>>> import numpy as np
>>> np.set_printoptions(precision=2, suppress=True, linewidth=140, sign=" ")
>>> def rd(a):
...     return np.round(a, 2) + 0
... 
>>> A = np.load("test0.npy")
>>> rd(A)
array([[ 1.  ,  0.  ,  0.  ,  0.  ,  0.  ,  0.  ],
       [ 0.  ,  1.  ,  0.  ,  0.  ,  0.  ,  0.  ],
       [ 0.  ,  0.  ,  1.  ,  0.  ,  0.  ,  0.  ],
       [ 0.  ,  0.  ,  0.  , -0.5 ,  0.  ,  0.87],
       [ 0.  ,  0.  ,  0.  ,  0.  ,  1.  ,  0.  ],
       [ 0.  ,  0.  ,  0.  , -0.87,  0.  , -0.5 ]])
>>> # orthonormal columns
>>> rd(A @ A)
array([[ 1.  ,  0.  ,  0.  ,  0.  ,  0.  ,  0.  ],
       [ 0.  ,  1.  ,  0.  ,  0.  ,  0.  ,  0.  ],
       [ 0.  ,  0.  ,  1.  ,  0.  ,  0.  ,  0.  ],
       [ 0.  ,  0.  ,  0.  , -0.5 ,  0.  , -0.87],
       [ 0.  ,  0.  ,  0.  ,  0.  ,  1.  ,  0.  ],
       [ 0.  ,  0.  ,  0.  ,  0.87,  0.  , -0.5 ]])
>>> (np.linalg.matrix_power((A != 0) + (A.T != 0) + np.eye(6), 6) > 0).astype(int)
array([[ 1,  0,  0,  0,  0,  0],
       [ 0,  1,  0,  0,  0,  0],
       [ 0,  0,  1,  0,  0,  0],
       [ 0,  0,  0,  1,  0,  1],
       [ 0,  0,  0,  0,  1,  0],
       [ 0,  0,  0,  1,  0,  1]])
>>> rd(np.sort(np.linalg.eigvals(A).real))
array([-0.5, -0.5,  1. ,  1. ,  1. ,  1. ])
>>> vec = np.array([5, -2, -2, -6, -7, 2])
>>> rd(np.sort(np.abs(np.degrees(np.angle(np.linalg.eigvals(A))))))
array([   0.,    0.,    0.,    0.,  120.,  120.])
>>> 6 - np.linalg.matrix_rank(A - np.eye(6), tol=1e-8)
np.int64(4)
>>> rd(np.linalg.det(A))
np.float64(1.0)
>>> O, R = np.linalg.qr(A)
>>> abs(R[0, 0]), rd(np.linalg.norm(A[:, 0]))
(np.float64(1.0), np.float64(1.0))
>>> rd(O.T @ O)
array([[ 1.,  0.,  0.,  0.,  0.,  0.],
       [ 0.,  1.,  0.,  0.,  0.,  0.],
       [ 0.,  0.,  1.,  0.,  0.,  0.],
       [ 0.,  0.,  0.,  1.,  0.,  0.],
       [ 0.,  0.,  0.,  0.,  1.,  0.],
       [ 0.,  0.,  0.,  0.,  0.,  1.]])
>>> rd(O @ R)
array([[ 1.  ,  0.  ,  0.  ,  0.  ,  0.  ,  0.  ],
       [ 0.  ,  1.  ,  0.  ,  0.  ,  0.  ,  0.  ],
       [ 0.  ,  0.  ,  1.  ,  0.  ,  0.  ,  0.  ],
       [ 0.  ,  0.  ,  0.  , -0.5 ,  0.  ,  0.87],
       [ 0.  ,  0.  ,  0.  ,  0.  ,  1.  ,  0.  ],
       [ 0.  ,  0.  ,  0.  , -0.87,  0.  , -0.5 ]])
>>> rd(np.abs(np.diag(R)))
array([ 1.,  1.,  1.,  1.,  1.,  1.])
>>> feats = np.loadtxt("layer5.csv", delimiter=",")
>>> feats
array([[ 1.,  1.,  1.,  1., -1., -1., -1., -1.],
       [ 1., -1., -1.,  1., -1.,  1.,  1., -1.],
       [ 1.,  1.,  1.,  1.,  1.,  1.,  1.,  1.],
       [ 1.,  1., -1., -1.,  1.,  1., -1., -1.],
       [ 1., -1.,  1., -1., -1.,  1., -1.,  1.]])
>>> Uu, sig, vt = np.linalg.svd(feats, full_matrices=False)
>>> rd(sig / sig[0])
array([ 1.,  1.,  1.,  1.,  1.])
>>> Uu.shape, sig.shape, vt.shape
((5, 5), (5,), (5, 8))
>>> rd(np.cumsum(sig ** 2) / np.sum(sig ** 2))
array([ 0.2,  0.4,  0.6,  0.8,  1. ])
>>> rd(vt @ vt.T)
array([[ 1.,  0.,  0.,  0.,  0.],
       [ 0.,  1.,  0.,  0.,  0.],
       [ 0.,  0.,  1.,  0.,  0.],
       [ 0.,  0.,  0.,  1.,  0.],
       [ 0.,  0.,  0.,  0.,  1.]])
>>> rd(np.sqrt((sig ** 2).sum())), rd(np.linalg.norm(feats))
(np.float64(6.32), np.float64(6.32))
>>> rd(Uu.T @ Uu)
array([[ 1.,  0.,  0.,  0.,  0.],
       [ 0.,  1.,  0.,  0.,  0.],
       [ 0.,  0.,  1.,  0.,  0.],
       [ 0.,  0.,  0.,  1.,  0.],
       [ 0.,  0.,  0.,  0.,  1.]])
>>> blk = np.stack([feats, 4 * feats, feats[::-1]])
>>> blk.sum(axis=0)
array([[ 6.,  4.,  6.,  4., -6., -4., -6., -4.],
       [ 6., -4., -6.,  4., -4.,  6.,  4., -6.],
       [ 6.,  6.,  6.,  6.,  6.,  6.,  6.,  6.],
       [ 6.,  4., -6., -4.,  4.,  6., -4., -6.],
       [ 6., -4.,  6., -4., -6.,  4., -6.,  4.]])
>>> rd(np.linalg.norm(blk, axis=(1, 2)))
array([  6.32,  25.3 ,   6.32])
>>> np.linalg.matrix_rank(blk)
array([ 5,  5,  5])
>>> (blk @ feats.T).shape
(3, 5, 5)
>>> np.linalg.matrix_rank(blk.reshape(3, -1))
np.int64(2)
>>> np.einsum("bij,cij->bc", blk, blk)
array([[  40.,  160.,    8.],
       [ 160.,  640.,   32.],
       [   8.,   32.,   40.]])
